% python3 -q
>>> import numpy as np
>>> np.set_printoptions(precision=1, suppress=True, linewidth=200)
>>> mat = np.array([[1, 1, 0, 1, 2, 1, 0],
...     [0, 0, 1, 0, 0, 2, 1],
...     [0, 0, 2, 1, 0, 0, 2],
...     [0, 0, 0, 2, 1, 2, 2],
...     [0, 0, 0, 0, 2, 1, 2],
...     [0, 0, 0, 0, 0, 1, 0],
...     [0, 0, 0, 0, 0, 0, 0]])
>>> Uu, sig, VT = np.linalg.svd(mat)
>>> evecs = VT[:(sig > 1e-8).sum()]
>>> rng = np.random.default_rng(292)
>>> x0 = mat[2] + 4 * mat[6] + rng.integers(2) * np.eye(7)[4]
>>> print(x0)
[0. 0. 2. 1. 1. 0. 2.]
>>> print(np.allclose(evecs.T @ evecs @ x0, x0))
True
>>> print(np.round(evecs.T @ evecs, 1) + 0)
[[0.5 0.5 0.  0.  0.  0.  0. ]
 [0.5 0.5 0.  0.  0.  0.  0. ]
 [0.  0.  1.  0.  0.  0.  0. ]
 [0.  0.  0.  1.  0.  0.  0. ]
 [0.  0.  0.  0.  1.  0.  0. ]
 [0.  0.  0.  0.  0.  1.  0. ]
 [0.  0.  0.  0.  0.  0.  1. ]]
>>> print(np.diag(evecs.T @ evecs))
[0.5 0.5 1.  1.  1.  1.  1. ]
>>> Uu, sig, VT = np.linalg.svd(mat)
>>> print(np.argmax(sig[:-1] / (sig[1:] + 1e-6)) + 1)
6
>>> print(sig.round(1) + 0)
[5.4 2.8 1.9 1.7 1.4 0.  0. ]
>>> out = Uu[:, :6] @ np.diag(sig[:6]) @ VT[:6]
>>> print(round(float(np.abs(mat - out).max()), 1))
0.0
>>> print(np.linalg.matrix_rank(out))
6
>>> print(np.linalg.matrix_rank(mat, rtol=0.05))
5
>>> print(np.round(np.linalg.norm(mat - out) / np.linalg.norm(mat), 1))
0.0
>>> print(out.round(1) + 0)
[[1. 1. 0. 1. 2. 1. 0.]
 [0. 0. 1. 0. 0. 2. 1.]
 [0. 0. 2. 1. 0. 0. 2.]
 [0. 0. 0. 2. 1. 2. 2.]
 [0. 0. 0. 0. 2. 1. 2.]
 [0. 0. 0. 0. 0. 1. 0.]
 [0. 0. 0. 0. 0. 0. 0.]]
>>> out = np.array([[1, 1], [0, 2], [-2, 2], [-1, -1], [-2, 2], [0, 1], [-1, -1]])
>>> print(out.T @ mat.T)
[[-4 -3 -7 -6 -6  0  0]
 [ 7  3  1  0  3  1  0]]
>>> print(np.einsum("ij->j", mat))
[1 1 3 4 5 7 7]
>>> feats = np.load("test3.npy")
>>> print(feats.round(1) + 0)
[[ 1.5 -2.7  0.6  0.2 -3.7  0.  -0.9]
 [ 0.1  3.8 -0.1  1.   2.3 -0.7 -1.9]
 [-1.7 -2.4 -0.6 -1.6  0.6  1.   3.5]
 [-1.4 -3.  -0.4 -1.5 -0.1  1.   3.3]
 [ 0.2 -3.8  0.2 -0.8 -2.7  0.7  1.5]
 [ 1.5  2.8  0.5  1.5 -0.1 -1.  -3.4]
 [-1.2 -3.2 -0.4 -1.5 -0.5  1.   3.1]
 [-2.   1.6 -0.8 -0.7  3.6  0.3  2.1]
 [-0.2  3.8 -0.2  0.8  2.6 -0.7 -1.5]
 [-1.7 -2.3 -0.6 -1.6  0.8  1.   3.5]
 [-0.8  3.6 -0.4  0.4  3.3 -0.4 -0.5]
 [-1.2  3.2 -0.5  0.1  3.6 -0.2  0.2]
 [-2.1 -1.4 -0.7 -1.5  1.8  0.9  3.5]
 [-2.1 -0.9 -0.8 -1.4  2.2  0.8  3.4]]
>>> # looks like rank 2
>>> Uu, sig, VT = np.linalg.svd(feats)
>>> evecs = VT[:(sig > 1e-8).sum()]
>>> x0 = feats[9] + 5 * feats[10] + rng.integers(2) * np.eye(7)[5]
>>> print(x0)
[-5.6 15.6 -2.5  0.6 17.2 -0.2  0.8]
>>> print(np.round(np.linalg.norm(x0 - evecs.T @ evecs @ x0), 1))
1.0
>>> print(np.round(np.diag(evecs.T @ evecs), 1) + 0)
[0.2 0.6 0.  0.1 0.6 0.  0.5]
>>> dist = np.linalg.norm(feats[:, None] - feats[None], axis=-1)
>>> print((dist + 1e9 * np.eye(14)).round(6).argmin(axis=1))
[ 4  8  9  6  6  1  3 11  1  2 11 10 13 12]
>>> print(np.linalg.norm(feats - feats.mean(axis=0), axis=1))
[6.3 5.5 3.7 4.  5.4 6.4 4.2 3.5 5.3 3.7 4.8 4.4 3.3 3.3]
>>> print(np.linalg.matrix_rank(dist ** 2))
3
>>> print(dist[10].round(6).argsort(kind="stable")[:4])
[10 11  8  1]
>>> print(np.flatnonzero(dist[10] < dist.mean() / 2))
[ 1  8 10 11]
>>> lab = feats[:, 6] > np.median(feats[:, 6])
>>> u = feats[lab].mean(axis=0) - feats[~lab].mean(axis=0)
>>> print(u)
[-1.9 -3.2 -0.6 -1.9  0.4  1.2  4.1]
>>> basis = np.array([[1.3, 1.4, -0.1, -1.1]])
>>> m1 = np.array([[-6],
...     [9],
...     [-8],
...     [2],
...     [-1],
...     [1],
...     [4],
...     [1],
...     [3],
...     [5],
...     [0],
...     [0],
...     [-1],
...     [-1],
...     [5],
...     [6],
...     [-7],
...     [7],
...     [0],
...     [-6],
...     [3],
...     [2],
...     [9],
...     [-6],
...     [-6],
...     [-4],
...     [-1],
...     [6],
...     [5],
...     [9],
...     [3]]) @ basis + 0.3 * rng.normal(size=(31, 4))
>>> print(m1.round(1) + 0)
[[ -8.3  -8.6   0.7   6.6]
 [ 11.7  13.   -0.5  -9.7]
 [-10.1 -11.    1.1   8.6]
 [  2.8   2.6  -0.3  -2.5]
 [ -1.8  -1.7   0.3   1.4]
 [  1.8   1.3  -0.2  -0.9]
 [  5.2   5.1  -0.7  -4.5]
 [  0.8   1.6  -0.1  -1.2]
 [  4.6   4.6  -0.4  -3.4]
 [  6.    7.   -0.2  -6.4]
 [ -0.2  -0.2  -0.6  -0.1]
 [ -0.5   0.3  -0.4   0. ]
 [ -1.7  -2.2   0.5   0.7]
 [ -1.3  -1.4   0.    1.2]
 [  6.5   7.4   0.   -5.1]
 [  7.3   8.8  -0.7  -6.7]
 [ -8.7 -10.    0.8   7.7]
 [  9.    9.5  -0.5  -7.7]
 [  0.2  -0.2   0.4  -0.1]
 [ -7.4  -7.7   0.6   6.9]
 [  4.3   4.5  -0.2  -3.8]
 [  3.2   3.   -0.3  -2.4]
 [ 12.   12.4  -0.7  -9.8]
 [ -8.1  -8.8   1.    6.4]
 [ -8.   -8.3   0.4   5.9]
 [ -4.8  -5.4   0.    4.3]
 [ -1.2  -1.4  -0.3   1.5]
 [  7.4   7.7  -0.7  -6.2]
 [  6.5   6.9  -0.5  -5.2]
 [ 12.   12.4  -1.3  -9.6]
 [  3.9   4.1  -0.3  -3.4]]
>>> C2 = np.cov(m1, rowvar=False)
>>> print(np.linalg.eigvalsh(C2)[::-1])
[118.3   0.1   0.1   0.1]
>>> print(C2)
[[ 41.5  44.4  -3.2 -34.5]
 [ 44.4  47.8  -3.4 -37.1]
 [ -3.2  -3.4   0.3   2.6]
 [-34.5 -37.1   2.6  29. ]]
>>> print(np.argsort(-m1.std(axis=0).round(6), kind="stable"))
[1 0 3 2]
>>> print(np.argwhere(np.triu(np.abs(np.corrcoef(m1.T)) > 0.8, 1)))
[[0 1]
 [0 2]
 [0 3]
 [1 2]
 [1 3]
 [2 3]]
>>> print(round(np.corrcoef(m1[:, 0], m1[:, 2])[0, 1], 1))
-0.9
>>> print(np.median(m1, axis=0))
[ 1.8  1.6 -0.2 -1.2]
>>> print(np.round(np.polyfit(m1[:, 0], m1[:, 2], 1), 1) + 0)
[-0.1  0. ]
>>> Ac = m1 - m1.mean(axis=0)
>>> Uu, sig, VT = np.linalg.svd(Ac, full_matrices=False)
>>> print(sig)
[59.6  2.   1.6  1.5]
>>> print(np.linalg.matrix_rank(Ac))
4
>>> print(np.abs(VT[0]).argmax())
1
>>> print(np.round(sig ** 2 / (sig ** 2).sum(), 1) + 0)
[1. 0. 0. 0.]
>>> print(np.abs(Uu[:, 0]).argmax())
2
>>> x0 = np.array([7, 4, -6, -8])
>>> print(m1 @ np.eye(4)[1])
[ -8.6  13.  -11.    2.6  -1.7   1.3   5.1   1.6   4.6   7.   -0.2   0.3  -2.2  -1.4   7.4   8.8 -10.    9.5  -0.2  -7.7   4.5   3.   12.4  -8.8  -8.3  -5.4  -1.4   7.7   6.9  12.4   4.1]
>>> print(np.linalg.norm(m1 @ x0) <= np.linalg.norm(m1, 2) * np.linalg.norm(x0) + 1e-9)
True
>>> print(m1 @ np.ones(4))
[ -9.6  14.4 -11.4   2.5  -1.9   1.9   5.1   1.1   5.4   6.4  -1.1  -0.6  -2.7  -1.6   8.8   8.7 -10.1  10.4   0.3  -7.7   4.8   3.5  13.8  -9.5 -10.   -5.9  -1.4   8.1   7.7  13.6   4.3]
>>> print((m1 @ x0).argmax())
29
